In [1]: import numpy as np

In [2]: np.set_printoptions(precision=2, suppress=True, linewidth=140, floatmode="fixed")

In [3]: W0 = np.load("out16.npy")

In [4]: print(W0)
[[ 0  3  3  2  5]
 [-3  0 -2 -5  0]
 [-3  2  0 -3 -1]
 [-2  5  3  0  0]
 [-5  0  1  0  0]]

In [5]: # skew, so no eigenvalue has a real part

In [6]: left, sv, Vt = np.linalg.svd(W0, full_matrices=False)

In [7]: print(np.allclose(left * sv @ Vt, W0))
True

In [8]: print((sv > 1e-8).sum())
4

In [9]: print(np.round(left.T @ left, 2) + 0)
[[1.00 0.00 0.00 0.00 0.00]
 [0.00 1.00 0.00 0.00 0.00]
 [0.00 0.00 1.00 0.00 0.00]
 [0.00 0.00 0.00 1.00 0.00]
 [0.00 0.00 0.00 0.00 1.00]]

In [10]: print(np.round(Vt @ Vt.T, 2) + 0)
[[1.00 0.00 0.00 0.00 0.00]
 [0.00 1.00 0.00 0.00 0.00]
 [0.00 0.00 1.00 0.00 0.00]
 [0.00 0.00 0.00 1.00 0.00]
 [0.00 0.00 0.00 0.00 1.00]]

In [11]: x0 = np.array([0, -2, 3, -1, 2])

In [12]: print(x0 @ W0 @ x0)
0

In [13]: print(np.round(np.linalg.svd(W0, compute_uv=False), 2) + 0)
[8.50 8.50 3.70 3.70 0.00]

In [14]: print(np.round(np.linalg.eigvals(W0).real, 2) + 0)
[0.00 0.00 0.00 0.00 0.00]

In [15]: q = np.linalg.solve(np.eye(5) - W0, np.eye(5) + W0)

In [16]: print(round(np.linalg.det(q), 2))
1.0

In [17]: print(np.round(q @ q.T, 2) + 0)
[[1.00 0.00 0.00 0.00 0.00]
 [0.00 1.00 0.00 0.00 0.00]
 [0.00 0.00 1.00 0.00 0.00]
 [0.00 0.00 0.00 1.00 0.00]
 [0.00 0.00 0.00 0.00 1.00]]

In [18]: left, sv, Vt = np.linalg.svd(W0)

In [19]: vecs = Vt[:(sv > 1e-8).sum()]

In [20]: rng = np.random.default_rng(303215)

In [21]: x0 = W0[3] + 3 * W0[2] + rng.integers(2) * np.eye(5)[3]

In [22]: print(x0)
[-11.00  11.00   3.00  -8.00  -3.00]

In [23]: print(np.allclose(vecs.T @ vecs @ x0, x0))
False

In [24]: print(np.round(np.linalg.norm(x0 - vecs.T @ vecs @ x0), 2))
0.41

In [25]: data = np.load("x.npy")

In [26]: print(data)
[[-3.00  1.00  0.00  0.00  0.00  0.00  0.00]
 [ 0.00 -3.00  1.00  0.00  0.00  0.00  0.00]
 [ 0.00  0.00 -3.00  1.00  0.00  0.00  0.00]
 [ 0.00  0.00  0.00 -3.00  1.00  0.00  0.00]
 [ 0.00  0.00  0.00  0.00 -3.00  1.00  0.00]
 [ 0.00  0.00  0.00  0.00  0.00 -3.00  1.00]
 [ 0.00  0.00  0.00  0.00  0.00  0.00 -3.00]]

In [27]: # triangular: eigenvalues sit on the diagonal

In [28]: q, vecs = np.linalg.qr(data[:, :5])[0], np.linalg.qr(data[:, 5:])[0]

In [29]: sv = np.linalg.svd(q.T @ vecs, compute_uv=False)

In [30]: print(np.degrees(np.arccos(sv.clip(0, 1))))
[70.64 90.00]

In [31]: print(np.unravel_index(np.abs(data).argmax(), data.shape))
(np.int64(0), np.int64(0))

In [32]: print(data.sum(axis=1))
[-2.00 -2.00 -2.00 -2.00 -2.00 -2.00 -3.00]

In [33]: print(np.linalg.svd(data, compute_uv=False))
[3.94 3.76 3.48 3.12 2.73 2.37 2.10]

In [34]: mat = np.loadtxt("m.csv", delimiter=",")

In [35]: print(mat)
[[-0.23 -0.16 -0.09]
 [-5.56 -2.75 -2.77]
 [-6.16 -3.16 -3.05]
 [-0.29 -0.19 -0.14]
 [ 3.66  1.75  1.76]
 [-4.31 -2.15 -2.19]
 [ 0.74  0.42  0.33]
 [-4.09 -2.02 -2.06]
 [-5.20 -2.66 -2.61]
 [ 3.59  1.80  1.81]
 [ 4.48  2.23  2.25]
 [ 2.63  1.37  1.37]
 [ 3.06  1.53  1.52]
 [ 6.57  3.39  3.31]
 [ 1.75  0.95  0.95]
 [-0.47 -0.24 -0.12]
 [-1.27 -0.68 -0.65]
 [-1.13 -0.66 -0.55]
 [ 3.38  1.66  1.70]
 [ 3.74  1.88  1.89]
 [-0.27 -0.07 -0.16]
 [-3.56 -1.81 -1.76]]

In [36]: cen = (mat - mat.mean(axis=0)) / mat.std(axis=0)

In [37]: print(cen.std(axis=0))
[1.00 1.00 1.00]

In [38]: print(np.argwhere(np.abs(cen) > 2))
[]

In [39]: coef = np.linalg.lstsq(np.delete(cen, 1, axis=1), cen[:, 1])[0]

In [40]: print(coef)
[0.77 0.23]

In [41]: E = np.loadtxt("data.csv", delimiter=",")

In [42]: print(E)
[[-0.90 -0.40 -0.11  0.54  0.19  0.04 -0.85 -0.21  0.73  0.57]
 [-0.89 -0.31 -0.91  0.29 -0.22  0.41 -0.33 -0.55 -0.69 -0.06]
 [ 0.99  0.39  0.98 -0.76  0.75 -0.84  0.01  0.79  0.99 -0.06]
 [-0.99 -0.58 -1.00  0.44 -0.42  0.73 -0.54 -0.88 -0.96 -0.31]
 [-1.00 -0.80 -1.00  0.50  0.37  0.35 -0.98 -0.87  0.63  0.24]
 [-0.97 -0.54 -1.00  0.07 -0.03  0.45 -0.64 -0.80 -0.64 -0.37]
 [ 0.10 -0.20  0.95  0.19  0.71 -0.68 -0.92  0.54  1.00  0.73]
 [-0.86 -0.46 -0.50  0.29  0.46 -0.19 -0.91 -0.25  0.92  0.45]
 [ 0.96  0.76 -0.58 -0.52 -0.93  0.80  1.00 -0.11 -1.00 -0.91]
 [-0.97 -0.44 -0.11  0.74 -0.06  0.29 -0.85 -0.31  0.35  0.68]
 [-0.30  0.10 -1.00 -0.61 -0.77  0.80  0.97 -0.85 -1.00 -0.95]
 [-1.00 -0.87 -0.98  0.96 -0.11  0.71 -0.99 -0.87  0.27  0.88]
 [ 0.98  0.59  1.00 -0.05  0.13 -0.57  0.60  0.88  0.85  0.52]
 [-0.78 -0.13 -0.58  0.42 -0.41  0.46  0.05 -0.35 -0.83  0.08]
 [ 0.92 -0.13  0.99 -0.55  0.95 -0.94 -0.97  0.80  1.00  0.66]
 [-1.00 -0.55 -0.93  0.93 -0.76  0.87 -0.64 -0.79 -0.98  0.61]
 [-0.75 -0.36  0.65  0.47  0.49 -0.33 -0.92  0.13  0.97  0.70]
 [ 0.93  0.33 -0.80 -0.80  0.03 -0.15  0.85 -0.05 -0.67 -0.82]
 [ 0.98  0.48  0.41 -0.74  0.07 -0.34  0.86  0.41 -0.24 -0.65]
 [ 0.68  0.28 -0.11 -0.32 -0.28  0.13  0.76  0.05 -0.80 -0.45]
 [ 1.00  0.63  1.00 -0.57  0.28 -0.66  0.78  0.85  0.83 -0.01]
 [ 0.48  0.00  0.32 -0.28  0.39 -0.38 -0.30  0.21  0.82  0.01]
 [ 0.82  0.04 -0.84 -0.79  0.51 -0.45  0.17 -0.08  0.67 -0.69]
 [ 0.99  0.35  1.00 -0.54  0.92 -0.95 -0.81  0.95  1.00  0.74]
 [-1.00 -0.82 -1.00  0.22  0.12  0.62 -0.94 -0.96 -0.60 -0.44]
 [ 0.94  0.53  0.84 -0.33 -0.38  0.02  0.91  0.46 -0.82 -0.35]
 [-0.29 -0.05  0.87  0.45  0.09 -0.12 -0.52  0.30  0.70  0.59]
 [-1.00 -0.78 -0.71  0.95 -0.06  0.56 -0.99 -0.69  0.61  0.91]
 [-0.75 -0.01 -1.00 -0.24 -0.80  0.84  0.93 -0.85 -1.00 -0.87]
 [ 0.99  0.29  0.99 -0.67  0.86 -0.91 -0.60  0.86  1.00  0.37]
 [ 0.85  0.21  0.98 -0.12  0.49 -0.62 -0.35  0.69  0.97  0.47]]

In [43]: B = E + rng.integers(-2, 3, (31, 2)) @ rng.integers(-2, 3, (2, 10))

In [44]: print(B)
[[-0.90 -1.40  1.89 -1.46  0.19 -3.96  3.15 -4.21  2.73 -1.43]
 [-0.89  0.69 -1.91  2.29  0.78  1.41 -1.33  0.45 -0.69  1.94]
 [ 0.99 -3.61  2.98 -8.76 -5.25  1.16 -1.99  2.79 -3.01 -8.06]
 [-0.99  0.42  0.00  2.44  2.58 -4.27  4.46 -5.88  3.04  1.69]
 [-1.00 -1.80  0.00 -1.50 -0.63 -0.65  0.02 -1.87  0.63 -1.76]
 [-0.97  0.46 -2.00  2.07  0.97  1.45 -1.64  0.20 -0.64  1.63]
 [ 0.10  2.80 -1.05  6.19  4.71 -0.68 -0.92  0.54  3.00  6.73]
 [-0.86  0.54  0.50  2.29  3.46 -5.19  4.09 -5.25  4.92  2.45]
 [ 0.96  2.76 -1.58  3.48  2.07 -0.20  2.00 -1.11  1.00  3.09]
 [-0.97 -1.44 -1.11 -1.26 -3.06  5.29 -5.85  4.69 -3.65 -1.32]
 [-0.30  3.10 -2.00  5.39  4.23 -2.20  3.97 -3.85  3.00  5.05]
 [-1.00 -0.87 -0.98  0.96 -0.11  0.71 -0.99 -0.87  0.27  0.88]
 [ 0.98  3.59  0.00  5.95  5.13 -3.57  3.60 -2.12  4.85  6.52]
 [-0.78  2.87 -2.58  6.42  3.59  0.46  0.05 -0.35  1.17  6.08]
 [ 0.92 -1.13  0.99 -2.55 -1.05  1.06 -2.97  2.80 -1.00 -1.34]
 [-1.00 -3.55  1.07 -5.07 -4.76  0.87 -0.64 -0.79 -2.98 -5.39]
 [-0.75 -0.36  0.65  0.47  0.49 -0.33 -0.92  0.13  0.97  0.70]
 [ 0.93  4.33 -2.80  7.20  6.03 -2.15  2.85 -2.05  3.33  7.18]
 [ 0.98  0.48  2.41 -0.74  2.07 -6.34  6.86 -5.59  3.76 -0.65]
 [ 0.68 -1.72  0.89 -4.32 -3.28  1.13 -0.24  1.05 -2.80 -4.45]
 [ 1.00 -2.37  3.00 -6.57 -3.72 -0.66  0.78  0.85 -1.17 -6.01]
 [ 0.48  2.00 -0.68  3.72  3.39 -1.38  0.70 -0.79  2.82  4.01]
 [ 0.82  2.04 -1.84  3.21  3.51 -1.45  1.17 -1.08  2.67  3.31]
 [ 0.99  2.35 -1.00  3.46  2.92  1.05 -2.81  2.95  1.00  4.74]
 [-1.00 -1.82 -2.00 -1.78 -2.88  5.62 -5.94  4.04 -4.60 -2.44]
 [ 0.94  0.53 -1.16 -0.33 -2.38  6.02 -5.09  6.46 -4.82 -0.35]
 [-0.29 -0.05 -1.13  0.45 -1.91  5.88 -6.52  6.30 -3.30  0.59]
 [-1.00 -1.78  0.29 -1.05 -1.06 -0.44  0.01 -1.69  0.61 -1.09]
 [-0.75 -1.01 -1.00 -2.24 -2.80  2.84 -1.07  1.15 -3.00 -2.87]
 [ 0.99 -3.71  2.99 -8.67 -5.14  1.09 -2.60  2.86 -3.00 -7.63]
 [ 0.85  3.21 -0.02  5.88  5.49 -3.62  2.65 -2.31  4.97  6.47]]

In [45]: print(np.round(np.linalg.svd(B - E, compute_uv=False), 2) + 0)
[45.50 26.81  0.00  0.00  0.00  0.00  0.00  0.00  0.00  0.00]

In [46]: print(np.linalg.matrix_rank(B - E, tol=1e-8))
2

In [47]: F = np.loadtxt("sample8.csv", delimiter=",")

In [48]: print(F)
[[9.00 0.00 9.00 0.00 0.00]
 [0.00 0.00 0.00 0.00 5.00]
 [0.00 0.00 6.00 3.00 0.00]
 [1.00 0.00 1.00 0.00 0.00]
 [2.00 8.00 0.00 0.00 0.00]
 [5.00 0.00 0.00 0.00 1.00]
 [0.00 0.00 0.00 0.00 0.00]
 [0.00 0.00 9.00 0.00 0.00]]

In [49]: proj = F @ np.linalg.solve(F.T @ F, F.T)

In [50]: print(np.round(proj @ F[:, 3], 2) + 0)
[0.00 0.00 3.00 0.00 0.00 0.00 0.00 0.00]

In [51]: print(np.round(np.linalg.eigvalsh(proj), 2) + 0)
[0.00 0.00 0.00 1.00 1.00 1.00 1.00 1.00]

In [52]: left, sv, Vt = np.linalg.svd(F, full_matrices=False)

In [53]: print(np.abs(Vt[0]))
[0.51 0.04 0.86 0.06 0.01]

In [54]: print(np.allclose(left * sv @ Vt, F))
True

In [55]: print(np.abs(left[:, 0]).round(6).argmax())
0

In [56]: print(np.cumsum(sv ** 2) / np.sum(sv ** 2))
[0.61 0.80 0.92 0.98 1.00]

In [57]: print(np.round(left.T @ left, 2) + 0)
[[1.00 0.00 0.00 0.00 0.00]
 [0.00 1.00 0.00 0.00 0.00]
 [0.00 0.00 1.00 0.00 0.00]
 [0.00 0.00 0.00 1.00 0.00]
 [0.00 0.00 0.00 0.00 1.00]]

In [58]: print(left.shape, sv.shape, Vt.shape)
(8, 5) (5,) (5, 5)

In [59]: B = np.array([[0, 0], [2, 0]])

In [60]: K = np.kron(np.eye(2, dtype=int), B)

In [61]: print(K)
[[0 0 0 0]
 [2 0 0 0]
 [0 0 0 0]
 [0 0 2 0]]

In [62]: # triangular, det is the product of the diagonal

In [63]: left, sv, Vt = np.linalg.svd(K)

In [64]: vecs = Vt[:(sv > 1e-8).sum()]

In [65]: x0 = K[1] + 4 * K[2] + rng.integers(2) * np.eye(4)[0]

In [66]: print(x0)
[2.00 0.00 0.00 0.00]

In [67]: print(np.linalg.matrix_rank(np.vstack([K, x0])))
2

In [68]: q, _ = np.linalg.qr(np.array([[-0.4, 1.1],
    ...:     [0.7, 0.0],
    ...:     [-0.7, 0.5],
    ...:     [-1.5, 0.2],
    ...:     [0.2, -2.4],
    ...:     [-0.4, 0.6],
    ...:     [0.0, 0.8],
    ...:     [0.1, 1.0],
    ...:     [0.2, -1.2]]))

In [69]: M = q @ q.T

In [70]: print(M.round(2) + 0)
[[ 0.13 -0.04  0.09  0.11 -0.23  0.08  0.07  0.09 -0.12]
 [-0.04  0.15 -0.13 -0.31 -0.05 -0.06  0.03  0.06  0.00]
 [ 0.09 -0.13  0.14  0.28 -0.07  0.08  0.01 -0.01 -0.05]
 [ 0.11 -0.31  0.28  0.66  0.06  0.14 -0.05 -0.11 -0.01]
 [-0.23 -0.05 -0.07  0.06  0.56 -0.11 -0.19 -0.24  0.27]
 [ 0.08 -0.06  0.08  0.14 -0.11  0.06  0.03  0.03 -0.07]
 [ 0.07  0.03  0.01 -0.05 -0.19  0.03  0.07  0.09 -0.09]
 [ 0.09  0.06 -0.01 -0.11 -0.24  0.03  0.09  0.12 -0.11]
 [-0.12  0.00 -0.05 -0.01  0.27 -0.07 -0.09 -0.11  0.13]]

In [71]: # equal to its transpose

In [72]: u, v = data[6], data[4]

In [73]: print(u @ v)
0.0

In [74]: p = (u @ v) / (u @ u) * u

In [75]: print((v - p) @ u)
0.0

In [76]: print(p)
[ 0.00  0.00  0.00  0.00  0.00  0.00 -0.00]

In [77]: print(np.outer(u, v))
[[ 0.00  0.00  0.00  0.00 -0.00  0.00  0.00]
 [ 0.00  0.00  0.00  0.00 -0.00  0.00  0.00]
 [ 0.00  0.00  0.00  0.00 -0.00  0.00  0.00]
 [ 0.00  0.00  0.00  0.00 -0.00  0.00  0.00]
 [ 0.00  0.00  0.00  0.00 -0.00  0.00  0.00]
 [ 0.00  0.00  0.00  0.00 -0.00  0.00  0.00]
 [-0.00 -0.00 -0.00 -0.00  9.00 -3.00 -0.00]]

In [78]: print(np.linalg.matrix_rank(np.outer(u, v)))
1

In [79]: print(v - p)
[ 0.00  0.00  0.00  0.00 -3.00  1.00  0.00]
